In [1]: import numpy as np

In [2]: np.set_printoptions(precision=2, suppress=True, linewidth=120, legacy="1.25")

In [3]: r0 = np.array([7, 6, 0])

In [4]: rng = np.random.default_rng(13)

In [5]: A = np.outer(rng.normal(size=30), r0) + 0.02 * rng.normal(size=(30, 3))

In [6]: print(A.round(2) + 0)
[[ 12.81  10.97  -0.01]
 [-21.56 -18.48   0.02]
 [  6.72   5.74  -0.02]
 [  0.5    0.39  -0.01]
 [  9.21   7.92   0.  ]
 [  2.71   2.32  -0.01]
 [ 12.8   10.99   0.  ]
 [  0.23   0.19   0.02]
 [ -3.6   -3.08   0.01]
 [  4.1    3.48  -0.01]
 [  3.01   2.6   -0.01]
 [ -2.51  -2.13   0.02]
 [ -1.72  -1.54  -0.02]
 [  5.01   4.29  -0.01]
 [  4.97   4.22  -0.01]
 [ -3.44  -2.96   0.  ]
 [ -2.59  -2.21   0.01]
 [-12.69 -10.87   0.02]
 [ 11.77  10.07  -0.02]
 [ -1.57  -1.37  -0.01]
 [  9.39   8.03   0.02]
 [  2.92   2.51   0.03]
 [ 13.58  11.66   0.  ]
 [ 10.77   9.25   0.01]
 [  2.2    1.9   -0.02]
 [ 10.35   8.93  -0.02]
 [ -6.65  -5.72   0.02]
 [  8.82   7.55   0.  ]
 [-10.34  -8.9   -0.01]
 [  2.38   2.09  -0.01]]

In [7]: U, sig, Vh = np.linalg.svd(A)

In [8]: print(sig)
[60.26  0.12  0.07]

In [9]: print(np.argmax(sig[:-1] / (sig[1:] + 1e-6)) + 1)
1

In [10]: M2 = U[:, :1] @ np.diag(sig[:1]) @ Vh[:1]

In [11]: print(np.linalg.matrix_rank(M2))
1

In [12]: print(round(np.abs(A - M2).max(), 2))
0.04

In [13]: print(round(float(np.linalg.norm(A - M2) / np.linalg.norm(A)), 2))
0.0

In [14]: print(round(np.linalg.norm(A - M2, 2), 2), round(float(sig[1]), 2))
0.12 0.12

In [15]: P = A @ np.linalg.solve(A.T @ A, A.T)

In [16]: print(np.diag(P))
[0.1  0.24 0.1  0.08 0.07 0.03 0.09 0.1  0.01 0.07 0.06 0.09 0.2  0.02 0.09 0.01 0.02 0.11 0.12 0.02 0.28 0.14 0.1
 0.13 0.08 0.26 0.07 0.04 0.15 0.12]

In [17]: print(np.allclose(P @ P, P))
True

In [18]: vec = np.array([9, -6, -1])

In [19]: target = A @ vec

In [20]: print(np.linalg.lstsq(A, target)[0])
[ 9. -6. -1.]

In [21]: print(np.linalg.solve(A.T @ A, A.T @ target))
[ 9. -6. -1.]

In [22]: print(np.round(np.linalg.pinv(A) @ A, 2) + 0)
[[1. 0. 0.]
 [0. 1. 0.]
 [0. 0. 1.]]

In [23]: target = target + 0.05 * rng.normal(size=30)

In [24]: print(target)
[ 49.44 -83.26  26.21   2.18  35.41  10.5   49.26   0.93 -13.95  16.    11.39  -9.73  -6.19  19.39  19.39 -13.26 -10.01
 -48.97  45.6   -6.01  36.38  11.26  52.28  41.39   8.38  39.65 -25.49  34.04 -39.67   8.93]

In [25]: beta, *_ = np.linalg.lstsq(A, target)

In [26]: print(beta.round())
[ 9. -6. -0.]

In [27]: print(round(np.linalg.norm(target - A @ beta), 2))
0.28

In [28]: print([round(float(np.linalg.norm(np.linalg.solve(A.T @ A + lam * np.eye(3), A.T @ target))), 2) for lam in (0, 1, 10, 100)])
[10.68, 2.93, 2.92, 2.85]

In [29]: E = np.loadtxt("x.csv", delimiter=",")

In [30]: print(E)
[[ 0.65 -0.98 -0.02  1.21 -0.71 -2.38]
 [ 1.99 -0.18  0.87  0.17 -1.92  0.72]
 [-0.91  0.98 -0.1  -1.2   0.96  2.2 ]
 [-0.57  0.98  0.06 -1.21  0.63  2.42]
 [-1.62  0.83 -0.48 -1.    1.62  1.36]
 [-1.42 -0.41 -0.8   0.55  1.32 -2.04]
 [ 1.83  0.07  0.88 -0.14 -1.75  1.34]
 [-1.57 -0.31 -0.84  0.42  1.48 -1.84]
 [ 1.14 -0.95  0.21  1.16 -1.17 -2.  ]
 [ 0.38  0.84  0.45 -1.05 -0.29  2.6 ]
 [ 1.47 -0.88  0.39  1.07 -1.48 -1.6 ]
 [-1.79  0.74 -0.59 -0.87  1.78  0.98]
 [-1.97  0.55 -0.73 -0.64  1.93  0.35]
 [ 0.76 -0.98  0.03  1.21 -0.81 -2.31]
 [ 0.62  0.76  0.55 -0.97 -0.53  2.55]
 [ 1.57  0.31  0.83 -0.43 -1.48  1.84]
 [-0.79  0.98 -0.04 -1.21  0.84  2.29]
 [-0.42 -0.82 -0.47  1.04  0.34 -2.59]
 [ 1.98 -0.16  0.87  0.15 -1.91  0.78]
 [ 1.65 -0.82  0.5   0.98 -1.65 -1.29]
 [-1.34 -0.45 -0.78  0.6   1.25 -2.11]
 [ 1.28  0.49  0.76 -0.64 -1.19  2.17]
 [-1.    0.97 -0.14 -1.19  1.03  2.14]
 [-0.67 -0.75 -0.56  0.95  0.58 -2.53]]

In [31]: def softmax(z):
    ...:     e = np.exp(z - z.max(axis=-1, keepdims=True))
    ...:     return e / e.sum(axis=-1, keepdims=True)
    ...: 

In [32]: print(softmax(E).sum(axis=1))
[1. 1. 1. 1. 1. 1. 1. 1. 1. 1. 1. 1. 1. 1. 1. 1. 1. 1. 1. 1. 1. 1. 1. 1.]

In [33]: print(softmax(E[2] + 3))
[0.03 0.17 0.06 0.02 0.16 0.57]

In [34]: print(softmax(E[2]))
[0.03 0.17 0.06 0.02 0.16 0.57]

In [35]: S = E @ E.T / np.sqrt(6)

In [36]: print(softmax(S)[2] @ E)
[-0.79  0.87 -0.08 -1.07  0.83  1.99]

In [37]: print(softmax(S).round(6).argmax(axis=1))
[ 0  1  2  3  4  5  6  7  8  9 10 11 12 13 14 15 16 17 18 19 20 21 22 23]

In [38]: U, sig, Vh = np.linalg.svd(E, full_matrices=False)

In [39]: print(np.cumsum(sig ** 2) / np.sum(sig ** 2))
[0.57 1.   1.   1.   1.   1.  ]

In [40]: print(np.abs(U[:, 0]).round(6).argmax())
3

In [41]: print(U.shape, sig.shape, Vh.shape)
(24, 6) (6,) (6, 6)

In [42]: print(np.abs(Vh[0]))
[0.09 0.32 0.06 0.4  0.11 0.85]

In [43]: print(np.round(U.T @ U, 2) + 0)
[[1. 0. 0. 0. 0. 0.]
 [0. 1. 0. 0. 0. 0.]
 [0. 0. 1. 0. 0. 0.]
 [0. 0. 0. 1. 0. 0.]
 [0. 0. 0. 0. 1. 0.]
 [0. 0. 0. 0. 0. 1.]]

In [44]: print(np.allclose(U * sig @ Vh, E))
True

In [45]: basis = E[[7, 15]].astype(float)

In [46]: for _ in range(7):
    ...:     labels = np.linalg.norm(E[:, None] - basis, axis=-1).argmin(axis=1)
    ...:     basis = np.array([E[labels == j].mean(axis=0) for j in range(2)])
    ...: 

In [47]: print(labels)
[0 1 1 1 1 0 1 0 0 1 0 1 1 0 1 1 1 0 1 0 0 1 1 0]

In [48]: print(np.bincount(labels))
[10 14]

In [49]: print(basis)
[[ 0.02 -0.74 -0.23  0.92 -0.08 -2.07]
 [ 0.07  0.58  0.23 -0.73 -0.02  1.7 ]]

In [50]: t3 = np.stack([E, 4 * E, E[::-1]])

In [51]: print(np.linalg.norm(t3, axis=(1, 2)))
[14.7  58.79 14.7 ]

In [52]: print(np.linalg.matrix_rank(t3.reshape(3, -1)))
2

In [53]: print((t3 @ E.T).shape)
(3, 24, 24)

In [54]: print(t3.shape)
(3, 24, 6)
